% ipython --no-banner

In [1]: import numpy as np

In [2]: import numpy.linalg as la

In [3]: np.set_printoptions(suppress=True, linewidth=140)

In [4]: tidy = lambda a: np.round(a, 3) + 0

In [5]: K = np.load("block18.npy")

In [6]: K
Out[6]: 
array([[ 0.925,  2.987,  4.858],
       [ 2.034,  6.053,  9.728],
       [10.996,  5.114, 11.177],
       [ 7.139,  7.084, 13.007]])

In [7]: la.cond(K) > 100
Out[7]: np.True_

In [8]: tidy(la.norm(K, 2) / la.norm(K))
Out[8]: np.float64(0.976)

In [9]: np.argsort(-la.norm(K, axis=0).round(6), kind="stable")[:3]
Out[9]: array([2, 0, 1])

In [10]: out = np.c_[K[:, :1] @ np.array([[4]]), np.array([-2, 3, -3, -3])]

In [11]: out
Out[11]: 
array([[ 3.7  , -2.   ],
       [ 8.136,  3.   ],
       [43.984, -3.   ],
       [28.556, -3.   ]])

In [12]: tidy(la.lstsq(K, out[:, 0])[0])
Out[12]: array([4., 0., 0.])

In [13]: la.matrix_rank(out)
Out[13]: np.int64(2)

In [14]: tidy(la.norm(out - K @ la.lstsq(K, out)[0], axis=0))
Out[14]: array([0.   , 0.473])

In [15]: la.matrix_rank(out, rtol=0.1)
Out[15]: np.int64(1)

In [16]: tidy(np.abs(la.svd(out)[2][-1]))
Out[16]: array([0.071, 0.997])

In [17]: np.argsort(-la.norm(out, axis=0).round(6), kind="stable")[:3]
Out[17]: array([0, 1])

In [18]: tidy(la.norm(out, 2) / la.norm(out))
Out[18]: np.float64(0.997)

In [19]: [round(float(x), 3) for x in la.svd(out, compute_uv=False)[:3]]
Out[19]: [53.331, 4.086]

In [20]: th = np.radians(45)

In [21]: Rm = np.eye(3)

In [22]: Rm[0, 0] = Rm[2, 2] = np.cos(th)

In [23]: Rm[0, 2], Rm[2, 0] = -np.sin(th), np.sin(th)

In [24]: tidy(Rm)
Out[24]: 
array([[ 0.707,  0.   , -0.707],
       [ 0.   ,  1.   ,  0.   ],
       [ 0.707,  0.   ,  0.707]])

In [25]: out = K @ Rm.T

In [26]: tidy(la.svd(K, compute_uv=False)), tidy(la.svd(out, compute_uv=False))
Out[26]: (array([26.031,  5.786,  0.052]), array([26.031,  5.786,  0.052]))

In [27]: tidy(la.det(Rm)), tidy(np.trace(Rm))
Out[27]: (np.float64(1.0), np.float64(2.414))

In [28]: vec = np.array([3, 3, 0])

In [29]: (K * vec).sum(axis=1)
Out[29]: array([11.736, 24.261, 48.33 , 42.669])

In [30]: np.einsum("ij,j->i", K, vec)
Out[30]: array([11.736, 24.261, 48.33 , 42.669])

In [31]: tidy(K * vec)
Out[31]: 
array([[ 2.775,  8.961,  0.   ],
       [ 6.102, 18.159,  0.   ],
       [32.988, 15.342,  0.   ],
       [21.417, 21.252,  0.   ]])

In [32]: tidy(K @ np.ones(3))
Out[32]: array([ 8.77 , 17.815, 27.287, 27.23 ])

In [33]: K @ np.eye(3)[2]
Out[33]: array([ 4.858,  9.728, 11.177, 13.007])

In [34]: np.sign((K @ vec).round(6))
Out[34]: array([1., 1., 1., 1.])

In [35]: M = np.array([[1, -1, 1], [1, 0, 0], [1, 1, 1]])

In [36]: rng = np.random.default_rng(20136)

In [37]: z = rng.permutation(3)

In [38]: z
Out[38]: array([2, 0, 1])

In [39]: out = M[z][:, z]

In [40]: np.diag(out)
Out[40]: array([1, 1, 0])

In [41]: tidy(np.sort(np.abs(la.eigvals(out))))
Out[41]: array([1., 1., 2.])

In [42]: np.allclose(out, M)
Out[42]: False

In [43]: np.trace(out)
Out[43]: np.int64(2)

In [44]: out
Out[44]: 
array([[ 1,  1,  1],
       [ 1,  1, -1],
       [ 0,  1,  0]])

In [45]: tidy(la.det(out)), tidy(la.det(M[z]))
Out[45]: (np.float64(2.0), np.float64(2.0))
